% ipython --no-banner

In [1]: import numpy as np

In [2]: import numpy.linalg as la

In [3]: np.set_printoptions(suppress=True, linewidth=200)

In [4]: F = np.array([[1, -1, -1, 1, -1, 1, 1, -1],
   ...:     [1, 1, 1, 1, 1, 1, 1, 1],
   ...:     [1, -1, 1, -1, 1, -1, 1, -1],
   ...:     [1, -1, -1, 1, 1, -1, -1, 1]])

In [5]: F
Out[5]: 
array([[ 1, -1, -1,  1, -1,  1,  1, -1],
       [ 1,  1,  1,  1,  1,  1,  1,  1],
       [ 1, -1,  1, -1,  1, -1,  1, -1],
       [ 1, -1, -1,  1,  1, -1, -1,  1]])

In [6]: out = F / la.norm(F, axis=1, keepdims=True)

In [7]: G = out @ out.T

In [8]: G[0].round(3) + 0
Out[8]: array([1., 0., 0., 0.])

In [9]: np.argwhere(np.triu(np.abs(G) > 0.95, 1))
Out[9]: array([], shape=(0, 2), dtype=int64)

In [10]: G = F.T @ F

In [11]: G
Out[11]: 
array([[ 4, -2,  0,  2,  2,  0,  2,  0],
       [-2,  4,  2,  0,  0,  2,  0,  2],
       [ 0,  2,  4, -2,  2,  0,  2,  0],
       [ 2,  0, -2,  4,  0,  2,  0,  2],
       [ 2,  0,  2,  0,  4, -2,  0,  2],
       [ 0,  2,  0,  2, -2,  4,  2,  0],
       [ 2,  0,  2,  0,  0,  2,  4, -2],
       [ 0,  2,  0,  2,  2,  0, -2,  4]])

In [12]: np.diag(G)
Out[12]: array([4, 4, 4, 4, 4, 4, 4, 4])

In [13]: (F @ F.T).shape
Out[13]: (4, 4)

In [14]: np.round(la.eigvalsh(G)[::-1], 3) + 0
Out[14]: array([8., 8., 8., 8., 0., 0., 0., 0.])

In [15]: np.trace(G), (F ** 2).sum()
Out[15]: (np.int64(32), np.int64(32))

In [16]: def softmax(z):
    ...:     e = np.exp(z - z.max(axis=-1, keepdims=True))
    ...:     return e / e.sum(axis=-1, keepdims=True)
    ...: 

In [17]: softmax(F[1] + 4)
Out[17]: array([0.125, 0.125, 0.125, 0.125, 0.125, 0.125, 0.125, 0.125])

In [18]: softmax(F[1])
Out[18]: array([0.125, 0.125, 0.125, 0.125, 0.125, 0.125, 0.125, 0.125])

In [19]: np.round(softmax(F).sum(axis=1), 3)
Out[19]: array([1., 1., 1., 1.])

In [20]: scores = F @ F.T / np.sqrt(8)

In [21]: np.round(softmax(scores)[1] @ F, 3)
Out[21]: array([1.   , 0.699, 0.799, 0.9  , 0.9  , 0.799, 0.9  , 0.799])

In [22]: E = np.loadtxt("layer8.csv", delimiter=",")

In [23]: E
Out[23]: 
array([[0., 2., 0., 0., 0., 0., 0., 2., 1., 0., 0.],
       [1., 0., 2., 2., 1., 0., 0., 0., 2., 2., 2.],
       [0., 0., 2., 1., 0., 0., 0., 0., 2., 2., 0.],
       [1., 1., 2., 0., 2., 0., 0., 0., 0., 0., 0.],
       [2., 1., 2., 1., 1., 0., 0., 2., 0., 0., 0.],
       [0., 0., 0., 0., 0., 0., 0., 0., 0., 0., 0.],
       [0., 0., 0., 0., 0., 0., 2., 0., 0., 0., 0.],
       [2., 2., 2., 1., 2., 0., 0., 2., 1., 1., 0.],
       [1., 1., 0., 0., 1., 0., 0., 1., 1., 1., 1.],
       [1., 1., 0., 2., 2., 0., 0., 0., 0., 0., 2.],
       [2., 2., 0., 2., 0., 0., 0., 0., 2., 0., 2.]])

In [24]: # rank 10

In [25]: left, sv, vt = la.svd(E)

In [26]: np.argmax(sv[:-1] / (sv[1:] + 1e-6)) + 1
Out[26]: np.int64(10)

In [27]: out = left[:, :10] @ np.diag(sv[:10]) @ vt[:10]

In [28]: np.round(np.abs(E - out).max(), 3)
Out[28]: np.float64(0.0)

In [29]: out.round(3) + 0
Out[29]: 
array([[0., 2., 0., 0., 0., 0., 0., 2., 1., 0., 0.],
       [1., 0., 2., 2., 1., 0., 0., 0., 2., 2., 2.],
       [0., 0., 2., 1., 0., 0., 0., 0., 2., 2., 0.],
       [1., 1., 2., 0., 2., 0., 0., 0., 0., 0., 0.],
       [2., 1., 2., 1., 1., 0., 0., 2., 0., 0., 0.],
       [0., 0., 0., 0., 0., 0., 0., 0., 0., 0., 0.],
       [0., 0., 0., 0., 0., 0., 2., 0., 0., 0., 0.],
       [2., 2., 2., 1., 2., 0., 0., 2., 1., 1., 0.],
       [1., 1., 0., 0., 1., 0., 0., 1., 1., 1., 1.],
       [1., 1., 0., 2., 2., 0., 0., 0., 0., 0., 2.],
       [2., 2., 0., 2., 0., 0., 0., 0., 2., 0., 2.]])

In [30]: round(float(la.norm(E - out) / la.norm(E)), 3)
Out[30]: 0.0

In [31]: rng = np.random.default_rng(222)

In [32]: out = E + rng.integers(-2, 3, (11, 10)) @ rng.integers(-2, 3, (10, 11))

In [33]: out
Out[33]: 
array([[  0.,   4.,   7.,   2.,   6.,  -2.,   4.,   3.,   6.,   3.,   2.],
       [ -2.,  -1.,   4.,   3.,  -1.,  -6.,   0.,  -1.,   5.,  11.,   4.],
       [ -2.,  -1., -11.,   0.,  -5.,   5.,  -1.,   4.,  -3.,  -2.,  -3.],
       [  1.,   3.,   4.,   2.,   0.,   5.,  -4.,   0.,  10.,  -4.,  11.],
       [ -2., -15.,   6.,  -1.,   0.,  -4., -15.,   1.,   2.,  15.,   3.],
       [  7.,  -3.,  -5.,  -2.,   4.,   6.,  -5.,  -8.,  -5.,  -7.,   1.],
       [ -4.,   1.,  -4.,   4.,   9.,   0.,   3.,   2.,   4.,   1.,  -3.],
       [ -3.,  -6., -11.,  -3.,   6.,  -2.,  -9.,   8.,   6.,   4.,  -7.],
       [ 10.,   6.,  13., -16.,  -3.,  -7.,  10.,   3.,  -4.,   5.,  -4.],
       [ 11.,   2.,  11.,  -6.,   4.,   7.,   5.,   3.,   0.,  -6.,   7.],
       [  5.,  12.,  -5.,  -9.,   0.,   9.,   5.,   5.,   6.,  -9.,   2.]])

In [34]: out - E
Out[34]: 
array([[  0.,   2.,   7.,   2.,   6.,  -2.,   4.,   1.,   5.,   3.,   2.],
       [ -3.,  -1.,   2.,   1.,  -2.,  -6.,   0.,  -1.,   3.,   9.,   2.],
       [ -2.,  -1., -13.,  -1.,  -5.,   5.,  -1.,   4.,  -5.,  -4.,  -3.],
       [  0.,   2.,   2.,   2.,  -2.,   5.,  -4.,   0.,  10.,  -4.,  11.],
       [ -4., -16.,   4.,  -2.,  -1.,  -4., -15.,  -1.,   2.,  15.,   3.],
       [  7.,  -3.,  -5.,  -2.,   4.,   6.,  -5.,  -8.,  -5.,  -7.,   1.],
       [ -4.,   1.,  -4.,   4.,   9.,   0.,   1.,   2.,   4.,   1.,  -3.],
       [ -5.,  -8., -13.,  -4.,   4.,  -2.,  -9.,   6.,   5.,   3.,  -7.],
       [  9.,   5.,  13., -16.,  -4.,  -7.,  10.,   2.,  -5.,   4.,  -5.],
       [ 10.,   1.,  11.,  -8.,   2.,   7.,   5.,   3.,   0.,  -6.,   5.],
       [  3.,  10.,  -5., -11.,   0.,   9.,   5.,   5.,   4.,  -9.,   0.]])

In [35]: la.matrix_rank(out - E, tol=1e-8)
Out[35]: np.int64(10)

In [36]: np.round(la.svd(out - E, compute_uv=False), 3) + 0
Out[36]: array([39.388, 32.69 , 23.954, 21.381, 18.69 , 14.366,  8.   ,  4.635,  3.108,  0.463,  0.   ])
